% python3 -q
>>> import numpy as np
>>> np.set_printoptions(precision=2, suppress=True, linewidth=140)
>>> J = np.loadtxt("arr.csv", delimiter=",")
>>> J
array([[  1.48,   3.08,  -8.4 , -17.05],
       [  1.95,   3.57,  -8.29, -17.01],
       [  1.7 ,  -5.  ,   4.83,  -7.65],
       [  0.99,  -5.65,   3.96,  -7.37],
       [  3.01,  -8.56,  -2.07,  -0.46],
       [  1.69, -11.27,  -3.37,  -0.2 ],
       [  1.37, -12.55,  -4.31,  -0.64],
       [ -0.69, -10.98,  -2.89,  -0.61],
       [  0.52,   2.43,  -6.94, -17.22],
       [  0.53,  -8.49,  -3.13,   1.19],
       [  0.81,   3.32,  -8.93, -16.54],
       [  3.34,  -5.56,   2.56, -10.44],
       [  0.68,   3.1 ,  -8.62, -16.32],
       [  4.09,  -5.02,   3.47,  -9.02],
       [  3.45,  -4.4 ,   4.13,  -8.65]])
>>> Q, R = np.linalg.qr(J)
>>> np.abs(np.diag(R))
array([ 8.1 , 23.41, 21.31, 20.03])
>>> np.trace(Q @ Q.T)
np.float64(4.0)
>>> np.allclose(R.T @ R, J.T @ J)
True
>>> cent = J[[14, 3]].astype(float)
>>> for _ in range(6):
...     lab = np.linalg.norm(J[:, None] - cent, axis=-1).argmin(axis=1)
...     cent = np.array([J[lab == j].mean(axis=0) for j in range(2)])
... 
>>> lab
array([0, 0, 1, 1, 1, 1, 1, 1, 0, 1, 0, 1, 0, 1, 1])
>>> cent[1] - cent[0]
array([  0.86, -10.85,   8.55,  12.44])
>>> np.unravel_index(np.abs(J).argmax(), J.shape)
(np.int64(8), np.int64(3))
>>> np.zeros(15, 4)
Traceback (most recent call last):
  File "<python-input-13>", line 1, in <module>
    np.zeros(15, 4)
    ~~~~~~~~^^^^^^^
TypeError: Cannot interpret '4' as a data type
>>> J[:, 4]
Traceback (most recent call last):
  File "<python-input-14>", line 1, in <module>
    J[:, 4]
    ~^^^^^^
IndexError: index 4 is out of bounds for axis 1 with size 4
>>> np.linalg.svd(J, compute_uv=False)
array([44.82, 27.48, 16.85,  3.9 ])
>>> np.round(np.linalg.norm(J), 2)
np.float64(55.34)
>>> J.mean(axis=0)
array([ 1.66, -4.13, -2.53, -8.53])
>>> J.sum(axis=0)
array([  24.92,  -61.98,  -38.  , -127.99])
>>> np.abs(J).max()
np.float64(17.22)
>>> Q, vecs = np.linalg.qr(J[:, :3])[0], np.linalg.qr(J[:, 3:])[0]
>>> sv = np.linalg.svd(Q.T @ vecs, compute_uv=False)
>>> np.degrees(np.arccos(sv.clip(0, 1)))
array([28.2])
>>> sv
array([0.88])
>>> np.round(np.linalg.norm(Q @ Q.T - vecs @ vecs.T, 2), 2)
np.float64(1.0)
>>> (sv > 0.9).sum()
np.int64(0)
>>> arr = np.array([[1, 0, 0, 0], [0, 0, 1, 0], [0, 1, 0, 0], [0, 0, 0, 1]])
>>> (arr != 0).astype(int)
array([[1, 0, 0, 0],
       [0, 0, 1, 0],
       [0, 1, 0, 0],
       [0, 0, 0, 1]])
>>> (np.linalg.matrix_power((arr != 0) + (arr.T != 0) + np.eye(4), 4) > 0).astype(int)
array([[1, 0, 0, 0],
       [0, 1, 1, 0],
       [0, 1, 1, 0],
       [0, 0, 0, 1]])
>>> round(float(np.linalg.det(arr)), 2)
-1.0
>>> arr @ arr
array([[1, 0, 0, 0],
       [0, 1, 0, 0],
       [0, 0, 1, 0],
       [0, 0, 0, 1]])
>>> evals, vecs = np.linalg.eigh(arr)
>>> x = np.array([0, 2, 0, 2])
>>> np.linalg.eigvalsh(arr[1:, 1:])
array([-1.,  1.,  1.])
>>> x @ arr @ x / (x @ x), evals[0], evals[-1]
(np.float64(0.5), np.float64(-1.0), np.float64(1.0))
>>> np.round(vecs * np.abs(evals) @ vecs.T, 2) + 0
array([[1., 0., 0., 0.],
       [0., 1., 0., 0.],
       [0., 0., 1., 0.],
       [0., 0., 0., 1.]])
>>> vecs * np.maximum(evals, 0) @ vecs.T
array([[1. , 0. , 0. , 0. ],
       [0. , 0.5, 0.5, 0. ],
       [0. , 0.5, 0.5, 0. ],
       [0. , 0. , 0. , 1. ]])
>>> blk = np.stack([arr, 5 * arr, arr[::-1]])
>>> np.linalg.det(blk)
array([  -1., -625.,   -1.])
>>> np.einsum("bij,cij->bc", blk, blk)
array([[  4,  20,   0],
       [ 20, 100,   0],
       [  0,   0,   4]])
>>> np.linalg.norm(blk, axis=(1, 2))
array([ 2., 10.,  2.])
>>> blk.shape
(3, 4, 4)
>>> f, v = arr[3], arr[2]
>>> f @ v
np.int64(0)
>>> f @ f
np.int64(1)
>>> p = (f @ v) / (f @ f) * f
>>> (v - p) @ f
np.float64(0.0)
>>> np.outer(f, v)
array([[0, 0, 0, 0],
       [0, 0, 0, 0],
       [0, 0, 0, 0],
       [0, 1, 0, 0]])
>>> p
array([0., 0., 0., 0.])
>>> F = np.load("layer2.npy")
>>> F
array([[ 13.65,  -3.4 ,  11.06,   8.94],
       [-12.03,  14.93,   4.64,   3.29],
       [ -9.59,  -2.44, -13.6 , -10.81],
       [-15.74,   9.58,  -5.94,  -5.02],
       [ 12.09, -14.92,  -4.56,  -3.22],
       [ 15.38, -12.47,   2.04,   1.99],
       [ 14.31, -13.93,  -0.91,  -0.33],
       [ -4.53,  13.45,  11.19,   8.57],
       [-10.84,  15.03,   6.08,   4.43],
       [-15.19,  12.85,  -1.38,  -1.47],
       [ 15.43,  -7.78,   7.76,   6.43],
       [-15.48,  12.2 ,  -2.48,  -2.33],
       [  2.66,   9.07,  13.89,  10.85],
       [  2.86, -12.64, -12.07,  -9.29],
       [-15.62,   8.67,  -6.9 ,  -5.77],
       [  4.26, -13.33, -11.34,  -8.69],
       [ 13.35,  -2.88,  11.37,   9.18],
       [  5.92,   6.3 ,  14.17,  11.16],
       [ -3.66,  13.04,  11.67,   8.96],
       [ -3.37,  -8.5 , -14.01, -10.96]])
>>> cov = np.cov(F, rowvar=False)
>>> cov.shape
(4, 4)
>>> np.argsort(-F.std(axis=0).round(6), kind="stable")
array([0, 1, 2, 3])
>>> np.polyfit(F[:, 3], F[:, 2], 1)
array([1.27, 0.02])
>>> np.argwhere(np.triu(np.abs(np.corrcoef(F.T)) > 0.8, 1))
array([[2, 3]])
>>> Uu, sv, vt = np.linalg.svd(F)
>>> vecs = vt[:(sv > 1e-8).sum()]
>>> rng = np.random.default_rng(9384)
>>> x = F[19] + 3 * F[18] + rng.integers(2) * np.eye(4)[1]
>>> x
array([-14.34,  30.62,  21.01,  15.93])
>>> vecs.T @ vecs
array([[ 0.62, -0.41,  0.2 ,  0.17],
       [-0.41,  0.56,  0.23,  0.17],
       [ 0.2 ,  0.23,  0.5 ,  0.4 ],
       [ 0.17,  0.17,  0.4 ,  0.31]])
>>> np.linalg.matrix_rank(np.vstack([F, x]))
np.int64(2)
>>> np.round(np.linalg.norm(x - vecs.T @ vecs @ x), 2)
np.float64(0.0)
>>> d = np.linalg.norm(F[:, None] - F[None], axis=-1)
>>> (d + 1e9 * np.eye(20)).round(6).argmin(axis=1)
array([16,  8, 19, 14,  6,  6,  5, 18,  1, 11,  0,  9, 17, 15,  3, 13,  0, 12,  7, 13])
>>> np.linalg.norm(F, axis=1)
array([20., 20., 20., 20., 20., 20., 20., 20., 20., 20., 20., 20., 20., 20., 20., 20., 20., 20., 20., 20.])
>>> d.shape
(20, 20)
>>> d[:5, :5]
array([[ 0.  , 32.69, 39.24, 38.94, 22.96],
       [32.69,  0.  , 28.97, 14.95, 40.  ],
       [39.24, 28.97,  0.  , 16.57, 27.66],
       [38.94, 14.95, 16.57,  0.  , 37.15],
       [22.96, 40.  , 27.66, 37.15,  0.  ]])
>>> d.mean(axis=1).argmax()
np.int64(19)
>>> data = np.load("case1.npy")
>>> data
array([[-0.05,  0.08,  1.  ],
       [-0.89, -0.45, -0.01],
       [ 0.45, -0.89,  0.09]])
>>> x = np.array([0, 1, 1])
>>> y = data @ x
>>> coef, lr = np.zeros(3), 1 / np.linalg.norm(data, 2) ** 2
>>> for i in range(30):
...     coef -= lr * data.T @ (data @ coef - y)
...     if i % 10 == 0: print(i, round(np.linalg.norm(data @ coef - y), 2))
... 
0 0.0
10 0.0
20 0.0
>>> round(np.linalg.cond(data), 2)
np.float64(1.0)
>>> np.round(data @ data.T, 2) + 0
array([[1., 0., 0.],
       [0., 1., 0.],
       [0., 0., 1.]])
>>> np.linalg.svd(data, compute_uv=False)
array([1., 1., 1.])
>>> A2 = data / np.sqrt((data ** 2).mean(axis=1, keepdims=True))
>>> np.linalg.matrix_rank(data - data.mean(axis=1, keepdims=True))
np.int64(2)
>>> np.linalg.matrix_rank(A2) == np.linalg.matrix_rank(data)
np.True_
>>> A2 = np.array([[2, 0, 0], [0, 2, -1]])
>>> cent = np.kron(A2, data)
>>> cent.shape
(6, 9)
>>> data.mean(axis=0)
array([-0.17, -0.42,  0.36])
>>> np.linalg.matrix_rank(data)
np.int64(3)
>>> np.linalg.rank(data)
Traceback (most recent call last):
  File "<python-input-87>", line 1, in <module>
    np.linalg.rank(data)
    ^^^^^^^^^^^^^^
AttributeError: module 'numpy.linalg' has no attribute 'rank'
>>> data[:, 3]
Traceback (most recent call last):
  File "<python-input-88>", line 1, in <module>
    data[:, 3]
    ~~~~^^^^^^
IndexError: index 3 is out of bounds for axis 1 with size 3
>>> W0 = np.load("x.npy")
>>> W0
array([[ 0, -2,  1,  1,  2],
       [ 2,  0, -2, -2,  2],
       [-6, -2,  7,  7, -4]])
>>> np.abs(W0).max()
np.int64(7)
>>> np.diff(W0, axis=0)
array([[ 2,  2, -3, -3,  0],
       [-8, -2,  9,  9, -6]])
>>> W0.shape
(3, 5)
>>> np.unravel_index(np.abs(W0).argmax(), W0.shape)
(np.int64(2), np.int64(2))
>>> W0.sum(axis=1)
array([2, 0, 2])
>>> round(float(np.linalg.norm(W0)), 2)
13.42
>>> np.linalg.matrix_rank(W0)
np.int64(2)
>>> np.allclose(W0[:-1].T @ np.linalg.lstsq(W0[:-1].T, W0[-1])[0], W0[-1])
True
>>> np.unique(W0.round(6), axis=0).shape
(3, 5)
>>> np.abs(np.diag(np.linalg.qr(W0)[1])) > 1e-9
array([ True,  True, False])
>>> rk = np.linalg.matrix_rank(W0)
>>> rk
np.int64(2)
>>> N = np.linalg.svd(W0)[2][rk:].T
>>> [int(np.linalg.matrix_rank(W0[:, :j + 1])) for j in range(5)]
[1, 2, 2, 2, 2]
>>> [int(np.linalg.matrix_rank(np.delete(W0, i, axis=0))) for i in range(3)]
[2, 2, 2]
>>> np.round(W0 @ N, 2) + 0
array([[0., 0., 0.],
       [0., 0., 0.],
       [0., 0., 0.]])
>>> N.shape
(5, 3)
>>> np.argsort(-np.linalg.norm(W0, axis=0).round(6), kind="stable")[:3]
array([2, 3, 0])
>>> np.linalg.matrix_rank(W0, rtol=0.1)
np.int64(2)
>>> round(float(np.linalg.norm(W0, 2) / np.linalg.norm(W0)), 2)
0.97
>>> f = np.array([-1, -5, -3, -7, 5])
>>> v = np.array([0, -1, -2, -2])
>>> M = f[:, None] + v[None, :]
>>> M
array([[-1, -2, -3, -3],
       [-5, -6, -7, -7],
       [-3, -4, -5, -5],
       [-7, -8, -9, -9],
       [ 5,  4,  3,  3]])
>>> rk = np.linalg.matrix_rank(M)
>>> rk
np.int64(2)
>>> N = np.linalg.svd(M)[2][rk:].T
>>> np.allclose(M @ N, 0)
True
>>> N @ N.T
array([[ 0.18, -0.36,  0.09,  0.09],
       [-0.36,  0.73, -0.18, -0.18],
       [ 0.09, -0.18,  0.55, -0.45],
       [ 0.09, -0.18, -0.45,  0.55]])
>>> np.round(M @ N, 2) + 0
array([[0., 0.],
       [0., 0.],
       [0., 0.],
       [0., 0.],
       [0., 0.]])
>>> [int(np.linalg.matrix_rank(M[:, :j + 1])) for j in range(4)]
[1, 2, 2, 2]
>>> N.shape
(4, 2)
